% ipython --no-banner

In [1]: import numpy as np

In [2]: from numpy import linalg as LA

In [3]: np.set_printoptions(suppress=True, linewidth=120)

In [4]: F = np.diag(np.array([5, -9, 8])) + 2 * np.eye(3, k=1) + 2 * np.eye(3, k=-1)

In [5]: F
Out[5]: 
array([[ 5.,  2.,  0.],
       [ 2., -9.,  2.],
       [ 0.,  2.,  8.]])

In [6]: # symmetric

In [7]: B = np.array([[4, 0], [1, 5]])

In [8]: cent = np.kron(B, F)

In [9]: cent
Out[9]: 
array([[ 20.,   8.,   0.,   0.,   0.,   0.],
       [  8., -36.,   8.,   0.,  -0.,   0.],
       [  0.,   8.,  32.,   0.,   0.,   0.],
       [  5.,   2.,   0.,  25.,  10.,   0.],
       [  2.,  -9.,   2.,  10., -45.,  10.],
       [  0.,   2.,   8.,   0.,  10.,  40.]])

In [10]: print(cent.shape)
(6, 6)

In [11]: B = cent / np.sqrt((cent ** 2).mean(axis=1, keepdims=True))

In [12]: print(LA.matrix_rank(cent - cent.mean(axis=1, keepdims=True)))
5

In [13]: B[4].round(2)
Out[13]: array([ 0.1 , -0.46,  0.1 ,  0.51, -2.29,  0.51])

In [14]: print(np.round(cent - cent.mean(axis=1, keepdims=True), 2))
[[ 15.33   3.33  -4.67  -4.67  -4.67  -4.67]
 [ 11.33 -32.67  11.33   3.33   3.33   3.33]
 [ -6.67   1.33  25.33  -6.67  -6.67  -6.67]
 [ -2.    -5.    -7.    18.     3.    -7.  ]
 [  7.    -4.     7.    15.   -40.    15.  ]
 [-10.    -8.    -2.   -10.     0.    30.  ]]

In [15]: F.sum(axis=1)
Out[15]: array([ 7., -5., 10.])

In [16]: F.shape
Out[16]: (3, 3)

In [17]: np.round(F.mean(axis=0), 2)
Out[17]: array([ 2.33, -1.67,  3.33])

In [18]: LA.matrix_rank(F)
Out[18]: np.int64(3)

In [19]: np.diff(F, axis=0)
Out[19]: 
array([[ -3., -11.,   2.],
       [ -2.,  11.,   6.]])

In [20]: F[:, 3]
IndexError: index 3 is out of bounds for axis 1 with size 3


In [21]: Q, R = LA.qr(F)

In [22]: np.round(Q @ R, 2) + 0
Out[22]: 
array([[ 5.,  2.,  0.],
       [ 2., -9.,  2.],
       [ 0.,  2.,  8.]])

In [23]: round(abs(R[0, 0]), 2), round(float(LA.norm(F[:, 0])), 2)
Out[23]: (np.float64(5.39), 5.39)

In [24]: np.round(Q.T @ Q, 2) + 0
Out[24]: 
array([[1., 0., 0.],
       [0., 1., 0.],
       [0., 0., 1.]])

In [25]: np.allclose(R.T @ R, F.T @ F)
Out[25]: True

In [26]: [round(float(LA.det(F[:i, :i])), 2) + 0 for i in range(1, 4)]
Out[26]: [5.0, -49.0, -412.0]

In [27]: print(np.all(LA.eigvalsh(F) > 0))
False

In [28]: np.round(LA.eigvalsh(F).min(), 2)
Out[28]: np.float64(-9.5)

In [29]: LA.cholesky(F)
LinAlgError: Matrix is not positive definite


In [30]: W0 = np.array([[9.0, -2.0, 0.0, 0.0, 0.0],
    ...:     [-2.0, 8.0, -2.0, 0.0, 0.0],
    ...:     [0.0, -2.0, -8.0, -2.0, 0.0],
    ...:     [0.0, 0.0, -2.0, -6.0, -2.0],
    ...:     [0.0, 0.0, 0.0, -2.0, 3.0]])

In [31]: # symmetric, so the eigenvalues are real

In [32]: print(np.round(LA.eigvalsh(W0).min(), 2))
-9.49

In [33]: [round(float(LA.det(W0[:i, :i])), 2) + 0 for i in range(1, 6)]
Out[33]: [9.0, 68.0, -580.0, 3208.0, 11944.0]

In [34]: LA.cholesky(W0)
LinAlgError: Matrix is not positive definite


In [35]: np.all(LA.eigvalsh(W0) > 0)
Out[35]: np.False_
